$ ipython --no-banner

In [1]: import numpy as np

In [2]: import numpy.linalg as la

In [3]: np.set_printoptions(precision=2, suppress=True, linewidth=140)

In [4]: feats = np.load("case7.npy")

In [5]: feats
Out[5]: 
array([[ 0., -4., -8., -4.],
       [-4., 15., 32., 16.],
       [-8., 32., 63., 32.],
       [-4., 16., 32., 15.]])

In [6]: w, V = la.eig(feats)

In [7]: np.sort(la.eigvals(feats @ feats))
Out[7]: array([   1.,    1.,    1., 9216.])

In [8]: w
Out[8]: array([-1., 96., -1., -1.])

In [9]: np.round(feats @ V[:, 0] - w[0] * V[:, 0], 2) + 0
Out[9]: array([0., 0., 0., 0.])

In [10]: w, V = la.eigh(feats)

In [11]: x = np.array([6, 4, 6, 6])

In [12]: np.abs(feats).sum(axis=1).max(), round(float(np.abs(w).max()), 2)
Out[12]: (np.float64(135.0), 96.0)

In [13]: V * np.abs(w) @ V.T
Out[13]: 
array([[ 1.98, -3.92, -7.84, -3.92],
       [-3.92, 16.67, 31.34, 15.67],
       [-7.84, 31.34, 63.68, 31.34],
       [-3.92, 15.67, 31.34, 16.67]])

In [14]: x @ feats @ x
Out[14]: np.float64(6600.0)

In [15]: la.eigvalsh(feats[1:, 1:])
Out[15]: array([-1., -1., 95.])

In [16]: round(float(x @ feats @ x / (x @ x)), 2), round(w[0], 2), round(float(w[-1]), 2)
Out[16]: (53.23, np.float64(-1.0), 96.0)

In [17]: rng = np.random.default_rng(301596)

In [18]: lab = rng.permutation(4)

In [19]: lab
Out[19]: array([1, 2, 3, 0])

In [20]: Y = feats[lab][:, lab]

In [21]: np.diag(Y)
Out[21]: array([15., 63., 15.,  0.])

In [22]: F = np.load("arr.npy")

In [23]: F
Out[23]: 
array([[-3.,  1.,  0.,  0.],
       [ 0., -3.,  1.,  0.],
       [ 0.,  0., -3.,  1.],
       [ 0.,  0.,  0., -3.]])

In [24]: # triangular: eigenvalues sit on the diagonal

In [25]: r0, g = F[2], F[3]

In [26]: r0 @ g
Out[26]: np.float64(-3.0)

In [27]: r0 @ r0
Out[27]: np.float64(10.0)

In [28]: p = (r0 @ g) / (r0 @ r0) * r0

In [29]: np.outer(r0, g)
Out[29]: 
array([[ 0.,  0.,  0., -0.],
       [ 0.,  0.,  0., -0.],
       [-0., -0., -0.,  9.],
       [ 0.,  0.,  0., -3.]])

In [30]: np.round((g - p) @ r0, 2)
Out[30]: np.float64(-0.0)

In [31]: np.round(la.norm(r0 + g) ** 2 + la.norm(r0 - g) ** 2, 2)
Out[31]: np.float64(38.0)
